% ipython --no-banner

In [1]: import numpy as np

In [2]: import numpy.linalg as la

In [3]: np.set_printoptions(precision=2, suppress=True, linewidth=200, floatmode="fixed")

In [4]: data = np.load("out17.npy")

In [5]: data
Out[5]: 
array([[0, 1, 1, 0],
       [1, 0, 1, 1],
       [1, 1, 0, 1],
       [0, 1, 1, 0]])

In [6]: left, sigma, Vt = la.svd(data)

In [7]: np.argmax(sigma[:-1] / (sigma[1:] + 1e-6)) + 1
Out[7]: np.int64(3)

In [8]: B = left[:, :3] @ np.diag(sigma[:3]) @ Vt[:3]

In [9]: round(float(np.abs(data - B).max()), 2)
Out[9]: 0.0

In [10]: B.round(2) + 0
Out[10]: 
array([[0.00, 1.00, 1.00, 0.00],
       [1.00, 0.00, 1.00, 1.00],
       [1.00, 1.00, 0.00, 1.00],
       [0.00, 1.00, 1.00, 0.00]])

In [11]: print(la.matrix_rank(B))
3

In [12]: X = np.array([[0.6, -20.0, -0.6, 0.9, 0.0, 1.3, 1.4, -1.0, 0.4, 0.2],
    ...:     [0.2, 2.0, 1.2, 1.1, 2.0, -2.1, -1.8, 0.9, 1.6, 0.4],
    ...:     [-0.7, -24.0, -2.6, 0.9, 0.5, -1.1, 0.4, -0.1, 0.5, -0.6],
    ...:     [0.8, -26.0, -2.0, 0.5, -0.4, 1.2, 0.5, -0.4, 1.3, 0.4]])

In [13]: B = X / np.sqrt((X ** 2).mean(axis=1, keepdims=True))

In [14]: la.matrix_rank(B) == la.matrix_rank(X)
Out[14]: np.True_

In [15]: X.reshape(-1, 2)
Out[15]: 
array([[  0.60, -20.00],
       [ -0.60,   0.90],
       [  0.00,   1.30],
       [  1.40,  -1.00],
       [  0.40,   0.20],
       [  0.20,   2.00],
       [  1.20,   1.10],
       [  2.00,  -2.10],
       [ -1.80,   0.90],
       [  1.60,   0.40],
       [ -0.70, -24.00],
       [ -2.60,   0.90],
       [  0.50,  -1.10],
       [  0.40,  -0.10],
       [  0.50,  -0.60],
       [  0.80, -26.00],
       [ -2.00,   0.50],
       [ -0.40,   1.20],
       [  0.50,  -0.40],
       [  1.30,   0.40]])

In [16]: X.reshape(2, -1)
Out[16]: 
array([[  0.60, -20.00,  -0.60,   0.90,   0.00,   1.30,   1.40,  -1.00,   0.40,   0.20,   0.20,   2.00,   1.20,   1.10,   2.00,  -2.10,  -1.80,   0.90,   1.60,   0.40],
       [ -0.70, -24.00,  -2.60,   0.90,   0.50,  -1.10,   0.40,  -0.10,   0.50,  -0.60,   0.80, -26.00,  -2.00,   0.50,  -0.40,   1.20,   0.50,  -0.40,   1.30,   0.40]])

In [17]: X.ravel(order="F")
Out[17]: 
array([  0.60,   0.20,  -0.70,   0.80, -20.00,   2.00, -24.00, -26.00,  -0.60,   1.20,  -2.60,  -2.00,   0.90,   1.10,   0.90,   0.50,   0.00,   2.00,   0.50,  -0.40,   1.30,  -2.10,  -1.10,   1.20,
         1.40,  -1.80,   0.40,   0.50,  -1.00,   0.90,  -0.10,  -0.40,   0.40,   1.60,   0.50,   1.30,   0.20,   0.40,  -0.60,   0.40])

In [18]: blk = X.reshape(4, 2, -1)

In [19]: blk.sum(axis=1)
Out[19]: 
array([[  1.90, -18.60,  -1.60,   1.30,   0.20],
       [ -1.90,   0.20,   2.10,   2.70,   2.40],
       [ -1.80, -23.60,  -2.70,   1.40,  -0.10],
       [  2.00, -25.50,  -2.40,   1.80,   0.00]])

In [20]: blk.shape
Out[20]: (4, 2, 5)

In [21]: np.einsum("ihd,ihd->ih", blk, blk)
Out[21]: 
array([[401.53,   4.85],
       [ 10.69,  11.18],
       [584.31,   1.99],
       [681.05,   3.70]])

In [22]: blk.transpose(1, 0, 2)
Out[22]: 
array([[[  0.60, -20.00,  -0.60,   0.90,   0.00],
        [  0.20,   2.00,   1.20,   1.10,   2.00],
        [ -0.70, -24.00,  -2.60,   0.90,   0.50],
        [  0.80, -26.00,  -2.00,   0.50,  -0.40]],

       [[  1.30,   1.40,  -1.00,   0.40,   0.20],
        [ -2.10,  -1.80,   0.90,   1.60,   0.40],
        [ -1.10,   0.40,  -0.10,   0.50,  -0.60],
        [  1.20,   0.50,  -0.40,   1.30,   0.40]]])

In [23]: print(np.einsum("ihd,jhd->hij", blk, blk).shape)
(2, 4, 4)

In [24]: C2 = X.T @ X

In [25]: la.svd(X, compute_uv=False) ** 2
Out[25]: array([1672.50,   19.23,    5.89,    1.68])

In [26]: print(round(np.trace(C2), 2), round(float((X ** 2).sum()), 2))
1699.3 1699.3

In [27]: (X @ X.T).shape
Out[27]: (4, 4)

In [28]: left, sigma, Vt = la.svd(X, full_matrices=False)

In [29]: print(np.round(left.T @ X @ Vt.T, 2) + 0)
[[40.90  0.00  0.00  0.00]
 [ 0.00  4.39  0.00  0.00]
 [ 0.00  0.00  2.43  0.00]
 [ 0.00  0.00  0.00  1.30]]

In [30]: sigma / sigma[0]
Out[30]: array([1.00, 0.11, 0.06, 0.03])

In [31]: print(np.round(np.sqrt((sigma ** 2).sum()), 2), round(float(la.norm(X)), 2))
41.22 41.22

In [32]: left.shape, sigma.shape, Vt.shape
Out[32]: ((4, 4), (4,), (4, 10))

In [33]: np.allclose(left * sigma @ Vt, X)
Out[33]: True
